% ipython --no-banner

In [1]: import numpy as np

In [2]: np.set_printoptions(precision=2, suppress=True, linewidth=200, legacy="1.25")

In [3]: rnd = lambda a: np.round(a, 2) + 0

In [4]: m1 = np.load("m.npy")

In [5]: m1
Out[5]: 
array([[ 3,  4,  5,  6],
       [ 7,  8,  9, 10],
       [11, 12, 13, 14]])

In [6]: # null space of dimension 2

In [7]: rnd(np.linalg.norm(m1, 2) / np.linalg.norm(m1))
Out[7]: 1.0

In [8]: [round(float(x), 2) for x in np.linalg.svd(m1, compute_uv=False)[:3]]
Out[8]: [31.75, 1.38, 0.0]

In [9]: print(np.argsort(-np.linalg.norm(m1, axis=0).round(6), kind="stable")[:3])
[3 2 1]

In [10]: f = np.array([1, 0, 0])

In [11]: np.cross(m1[0, :3], m1[1, :3])
Out[11]: array([-4,  8, -4])

In [12]: np.correlate(m1[0], m1[1], "full")
Out[12]: array([ 30,  67, 110, 158, 122,  83,  42])

In [13]: np.convolve(m1[0], f)
Out[13]: array([3, 4, 5, 6, 0, 0])

In [14]: U, s, Vt = np.linalg.svd(m1)

In [15]: np.argmax(s[:-1] / (s[1:] + 1e-6)) + 1
Out[15]: 2

In [16]: rnd(s)
Out[16]: array([31.75,  1.38,  0.  ])

In [17]: A2 = U[:, :2] @ np.diag(s[:2]) @ Vt[:2]

In [18]: rnd(A2)
Out[18]: 
array([[ 3.,  4.,  5.,  6.],
       [ 7.,  8.,  9., 10.],
       [11., 12., 13., 14.]])

In [19]: print(np.linalg.matrix_rank(m1, rtol=0.05))
1

In [20]: rnd(np.abs(m1 - A2).max())
Out[20]: 0.0

In [21]: print(np.linalg.matrix_rank(A2))
2

In [22]: rnd(np.linalg.norm(m1 - A2) / np.linalg.norm(m1))
Out[22]: 0.0

In [23]: W = np.array([[-1, 4], [-3, -3], [1, -5], [5, -5]])

In [24]: b = np.array([-2, -2])

In [25]: act = np.maximum(A2 @ W + b, 0)

In [26]: (act > 0).astype(int)
Out[26]: 
array([[1, 0],
       [1, 0],
       [1, 0]])

In [27]: (act > 0).mean(axis=0)
Out[27]: array([1., 0.])

In [28]: np.linalg.matrix_rank(act)
Out[28]: 1

In [29]: C = np.array([[-1, -2], [7, -9]])

In [30]: rnd(act @ C)
Out[30]: 
array([[-18., -36.],
       [-26., -52.],
       [-34., -68.]])

In [31]: print((act @ C).round(6).argmax(axis=1))
[0 0 0]

In [32]: W @ C
Out[32]: 
array([[ 29, -34],
       [-18,  33],
       [-36,  43],
       [-40,  35]])

In [33]: U, s, Vt = np.linalg.svd(m1)

In [34]: V = Vt[:(s > 1e-8).sum()]

In [35]: rng = np.random.default_rng(555183)

In [36]: vec = m1[1] + 5 * m1[0] + rng.integers(2) * np.eye(4)[2]

In [37]: print(vec)
[22. 28. 34. 40.]

In [38]: np.allclose(V.T @ V @ vec, vec)
Out[38]: True

In [39]: np.linalg.matrix_rank(np.vstack([m1, vec]))
Out[39]: 2

In [40]: rnd(V.T @ V)
Out[40]: 
array([[ 0.7,  0.4,  0.1, -0.2],
       [ 0.4,  0.3,  0.2,  0.1],
       [ 0.1,  0.2,  0.3,  0.4],
       [-0.2,  0.1,  0.4,  0.7]])

In [41]: rnd(np.linalg.norm(vec - V.T @ V @ vec))
Out[41]: 0.0

In [42]: f = np.array([4, 6, 6]) + 0.5

In [43]: feats = np.outer(f, f) / (f @ f)

In [44]: print(rnd(feats))
[[0.19 0.28 0.28]
 [0.28 0.4  0.4 ]
 [0.28 0.4  0.4 ]]

In [45]: vec = np.array([9, 3, 2])

In [46]: print(rnd(np.linalg.eigvalsh(2 * feats - np.eye(3))))
[-1. -1.  1.]

In [47]: rnd(feats @ feats @ vec)
Out[47]: array([3.14, 4.53, 4.53])

In [48]: rnd((vec - feats @ vec) @ (feats @ vec))
Out[48]: 0.0

In [49]: np.linalg.matrix_rank(feats, rtol=0.1)
Out[49]: 1

In [50]: print(np.linalg.cond(feats) > 100)
True

In [51]: rnd(np.linalg.norm(feats, 2) / np.linalg.norm(feats))
Out[51]: 1.0

In [52]: idx = rng.permutation(3)

In [53]: idx
Out[53]: array([0, 1, 2])

In [54]: A2 = feats[idx][:, idx]

In [55]: rnd(A2)
Out[55]: 
array([[0.19, 0.28, 0.28],
       [0.28, 0.4 , 0.4 ],
       [0.28, 0.4 , 0.4 ]])

In [56]: print(rnd(np.sort(np.abs(np.linalg.eigvals(A2)))))
[0. 0. 1.]

In [57]: print(np.trace(A2))
1.0

In [58]: vec = np.array([-1, 3, 2])

In [59]: h = np.maximum(feats @ vec, 0)

In [60]: print(rnd(feats * (h > 1e-9)[:, None]))
[[0.19 0.28 0.28]
 [0.28 0.4  0.4 ]
 [0.28 0.4  0.4 ]]

In [61]: rnd(np.maximum(feats @ vec, 0) - np.maximum(-feats @ vec, 0))
Out[61]: array([1.2 , 1.74, 1.74])

In [62]: A = np.loadtxt("layer11.csv", delimiter=",")

In [63]: A
Out[63]: 
array([[ 4.,  4.,  4.,  4.],
       [ 4.,  8.,  8.,  8.],
       [ 4.,  8., 12., 12.],
       [ 4.,  8., 12., 16.]])

In [64]: vec = np.array([3, 1, 2, 0])

In [65]: y = A @ vec

In [66]: b, lr = np.zeros(4), 1 / np.linalg.norm(A, 2) ** 2

In [67]: for i in range(10):
    ...:     b -= lr * A.T @ (A @ b - y)
    ...:     if i % 2 == 0: print(i, round(np.linalg.norm(A @ b - y), 2))
    ...: 
0 9.38
2 9.12
4 8.87
6 8.63
8 8.4

In [68]: rnd(np.linalg.cond(A))
Out[68]: 29.28

In [69]: w, V = np.linalg.eigh(A)

In [70]: vec = np.array([-2, -5, 5, 9])

In [71]: rnd(V * np.maximum(w, 0) @ V.T)
Out[71]: 
array([[ 4.,  4.,  4.,  4.],
       [ 4.,  8.,  8.,  8.],
       [ 4.,  8., 12., 12.],
       [ 4.,  8., 12., 16.]])

In [72]: print(rnd(V * np.abs(w) @ V.T))
[[ 4.  4.  4.  4.]
 [ 4.  8.  8.  8.]
 [ 4.  8. 12. 12.]
 [ 4.  8. 12. 16.]]

In [73]: low = np.linalg.cholesky(A)

In [74]: print(low @ low.T)
[[ 4.  4.  4.  4.]
 [ 4.  8.  8.  8.]
 [ 4.  8. 12. 12.]
 [ 4.  8. 12. 16.]]

In [75]: np.linalg.eigvalsh(A).min() > 0
Out[75]: True

In [76]: hat = np.triu(np.array([[-2, 3, -3, 2], [-3, 0, 5, -1], [-1, 4, 0, -5], [3, 2, 4, 1]]), 1) + np.eye(4)

In [77]: A2 = hat @ A @ np.linalg.inv(hat)

In [78]: print(np.trace(A2), np.trace(A))
40.0 40.0

In [79]: rnd(np.linalg.det(A2))
Out[79]: 256.0

In [80]: A2
Out[80]: 
array([[  12.,  -16.,  132.,  644.],
       [  20.,  -20.,  216., 1072.],
       [ -16.,   16., -176., -900.],
       [   4.,   -4.,   44.,  224.]])
